In [1]: import numpy as np

In [2]: import numpy.linalg as la

In [3]: np.set_printoptions(precision=2, suppress=True, linewidth=100, floatmode="fixed")

In [4]: E = np.loadtxt("run17.csv", delimiter=",")

In [5]: E
Out[5]: 
array([[-1.50, -1.62,  0.00,  1.30, -0.50],
       [ 0.30,  5.13,  0.70,  0.60,  1.70],
       [ 0.60, -1.55, -1.10, -1.30, -0.50],
       [-0.40,  2.11, -0.60,  0.70,  0.70],
       [-2.20, -1.29, -1.10, -1.10, -0.40],
       [-1.20,  3.29, -1.30,  0.80,  1.10],
       [-0.30,  1.80,  0.30,  1.90,  0.60],
       [ 0.00, -0.55,  0.30,  2.00, -0.20],
       [-1.20, -4.94,  0.10,  1.30, -1.70],
       [ 1.90, -2.97, -1.10,  1.80, -1.00],
       [-0.30,  1.56, -0.80, -0.20,  0.50],
       [ 0.30, -2.57, -0.50, -0.90, -0.80],
       [-0.40,  0.02, -0.70,  1.10,  0.00],
       [ 0.80, -0.87, -0.20, -0.20, -0.30],
       [ 0.00, -0.27,  1.70, -1.00, -0.10],
       [-1.50, -0.33,  1.30, -0.20, -0.10],
       [ 0.10, -2.06,  0.70,  0.40, -0.70],
       [-1.30,  2.34, -1.30, -0.70,  0.80],
       [ 1.40,  2.25, -1.30,  0.00,  0.70],
       [-1.60,  2.96,  1.00, -0.70,  1.00],
       [-1.10,  4.84, -1.90, -1.20,  1.60],
       [ 0.00, -0.94,  0.80, -1.70, -0.30],
       [ 0.90,  2.33,  0.00, -1.10,  0.80],
       [ 0.80, -4.78, -2.70, -2.00, -1.60],
       [-1.90, -1.76,  1.00,  0.40, -0.60],
       [ 0.50,  4.92,  2.10, -0.40,  1.60],
       [-0.50, -2.07,  0.10,  1.20, -0.70],
       [ 0.50,  3.38, -0.70,  0.60,  1.10],
       [ 0.20,  3.40,  1.20, -0.80,  1.10],
       [-0.90,  0.42, -0.10, -0.50,  0.10],
       [ 1.20, -8.14, -0.10,  0.00, -2.80],
       [ 1.90,  0.19,  0.10, -0.20,  0.10],
       [ 0.30, -3.93, -0.60, -0.10, -1.30],
       [ 0.00,  2.18, -1.50,  1.00,  0.70],
       [ 0.50,  2.33,  1.90, -1.10,  0.70],
       [-2.40, -1.19, -0.60,  0.10, -0.40],
       [-0.10, -6.25, -0.40,  0.00, -2.10],
       [ 0.70, -0.08,  0.70,  0.50, -0.10],
       [ 1.10,  0.23,  0.20,  1.90,  0.10]])

In [6]: round(float(la.norm(E, 2) / la.norm(E)), 2)
Out[6]: 0.87

In [7]: W = np.array([[0, 2], [-1, -3], [-3, 2], [-2, 3], [3, -3]])

In [8]: b = np.array([2, 0])

In [9]: act = np.maximum(E @ W + b, 0)

In [10]: print(la.matrix_rank(act))
2

In [11]: Z = np.array([[3, -8, 3], [7, -6, -1]])

In [12]: W @ Z
Out[12]: 
array([[ 14, -12,  -2],
       [-24,  26,   0],
       [  5,  12, -11],
       [ 15,  -2,  -9],
       [-12,  -6,  12]])

In [13]: blk = np.stack([E, 5 * E, E[::-1]])

In [14]: print(la.matrix_rank(blk.reshape(3, -1)))
2

In [15]: la.norm(blk, axis=(1, 2))
Out[15]: array([ 22.97, 114.87,  22.97])

In [16]: left, sig, Vt = la.svd(E)

In [17]: np.argmax(sig[:-1] / (sig[1:] + 1e-6)) + 1
Out[17]: np.int64(4)

In [18]: B = left[:, :4] @ np.diag(sig[:4]) @ Vt[:4]

In [19]: np.round(np.abs(E - B).max(), 2)
Out[19]: np.float64(0.07)

In [20]: print(la.matrix_rank(E, rtol=0.05))
4

In [21]: vec = np.array([1, -1, -2, 0, -1])

In [22]: target = E @ vec

In [23]: print(np.round(la.solve(E.T @ E, E.T @ target), 2) + 0)
[ 1.00 -1.00 -2.00  0.00 -1.00]

In [24]: np.round(la.lstsq(E, target)[0], 2) + 0
Out[24]: array([ 1.00, -1.00, -2.00,  0.00, -1.00])

In [25]: print(np.round(la.pinv(E) @ E, 2) + 0)
[[1.00 0.00 0.00 0.00 0.00]
 [0.00 1.00 0.00 0.00 0.00]
 [0.00 0.00 1.00 0.00 0.00]
 [0.00 0.00 0.00 1.00 0.00]
 [0.00 0.00 0.00 0.00 1.00]]

In [26]: rng = np.random.default_rng(94)

In [27]: target = target + 0.1 * rng.normal(size=39)

In [28]: target
Out[28]: 
array([  0.72,  -7.88,   4.78,  -1.99,   1.72,  -3.00,  -3.25,   0.13,   5.19,   7.96,  -0.95,
         4.71,   0.86,   2.35,  -3.00,  -3.72,   1.45,  -1.87,   0.95,  -7.64,  -3.56,  -0.35,
        -2.27,  12.59,  -1.55, -10.39,   2.01,  -2.56,  -6.64,  -1.28,  12.38,   1.53,   6.77,
         0.24,  -6.33,   0.34,   9.08,  -0.50,   0.42])

In [29]: b, *_ = la.lstsq(E, target)

In [30]: [round(float(la.norm(la.solve(E.T @ E + lam * np.eye(5), E.T @ target))), 2) for lam in (0, 1, 10, 100)]
Out[30]: [2.58, 2.53, 2.22, 1.29]

In [31]: np.round(E.T @ (target - E @ b), 2) + 0
Out[31]: array([0.00, 0.00, 0.00, 0.00, 0.00])

In [32]: print(b.round())
[ 1.00 -1.00 -2.00 -0.00 -1.00]

In [33]: print(round(float(la.norm(target - E @ b)), 2))
0.46
